% ipython --no-banner

In [1]: import numpy as np

In [2]: np.set_printoptions(suppress=True, linewidth=120)

In [3]: X = np.load("run18.npy")

In [4]: print(X.round(1) + 0)
[[-0.4  0.  -0.4  0.6  0.9 -0.1  0.9  1.1  0.2 -0.4 -0.8  0.5  0.2 -1.2 -1.7]
 [-1.1 -0.5  0.3  0.6 -0.1  0.7  0.6  1.1  0.3  0.1  0.4 -0.3  1.8  1.   0.7]
 [-0.2 -2.3 -0.7  0.5  0.6 -0.4 -1.4  0.   0.3  0.1  0.6  0.3 -0.2 -0.1 -0.1]
 [-0.3 -0.1  0.5 -0.6 -1.4  0.8 -1.1  1.4 -1.2  0.3  0.2  0.6 -0.3 -0.7 -0.3]
 [ 1.3  0.1 -1.5  0.6 -0.8  0.  -0.3  0.7  0.3 -0.8 -0.9  0.   0.3 -0.4  1.2]
 [-0.3  0.8 -0.4 -1.3  1.  -0.3 -0.2  0.8  0.7 -0.7  1.5  0.1 -0.1 -0.7  0.8]
 [-1.4  0.6 -0.8  1.4  0.   0.2 -0.1 -0.7 -1.   0.1  0.5 -0.9 -0.3 -1.1  0.6]
 [-0.9  0.8 -0.8 -0.1 -0.4  0.  -0.9 -0.9  0.  -1.2  0.   1.5  0.6  0.9 -0.7]
 [-0.4 -1.4  0.2 -0.8 -0.3  0.6  1.2 -0.5 -0.6 -1.7 -0.2  0.1 -0.4 -0.4  0.5]
 [-0.1  0.1 -1.1 -0.4  1.   0.1  0.1  0.9 -1.4  0.  -0.3 -0.5 -0.9  1.6 -0.1]
 [-0.4  0.3  1.3  1.4  0.1 -0.5  0.   0.7  0.4 -0.7 -0.1  0.9 -1.5  0.5  0.8]
 [-0.8  0.2  0.5 -0.5  0.7  0.9 -1.3 -0.1  0.8 -0.4 -1.6 -1.1 -0.2 -0.1  0.2]
 [-1.1 -0.2 -0.3 -0.6 -1.4 -1.9  0.2  0.4  0.6  0.  -0.3 -0.9 -0.3  0.2 -0.3]
 [ 0.2  0.1 -0.6  0.4 -0.8  1.4  0.3  0.1  1.3 -0.3  1.  -0.7 -1.   0.5 -1. ]
 [-0.9 -0.1 -0.9 -0.5 -0.1  0.6  0.7 -0.2  0.8  1.5 -0.6  1.3 -0.7 -0.1  0.8]]

In [5]: f = np.array([2, 1])

In [6]: print(np.round(np.polyval(f, X[13]), 1))
[ 1.4  1.1 -0.3  1.8 -0.6  3.9  1.6  1.2  3.6  0.4  3.  -0.5 -1.1  1.9 -1. ]

In [7]: print(np.round(np.convolve(X[13], f), 1))
[ 0.4  0.3 -1.2  0.1 -1.2  2.1  2.   0.5  2.7  0.7  1.7 -0.5 -2.8 -0.1 -1.6 -1. ]
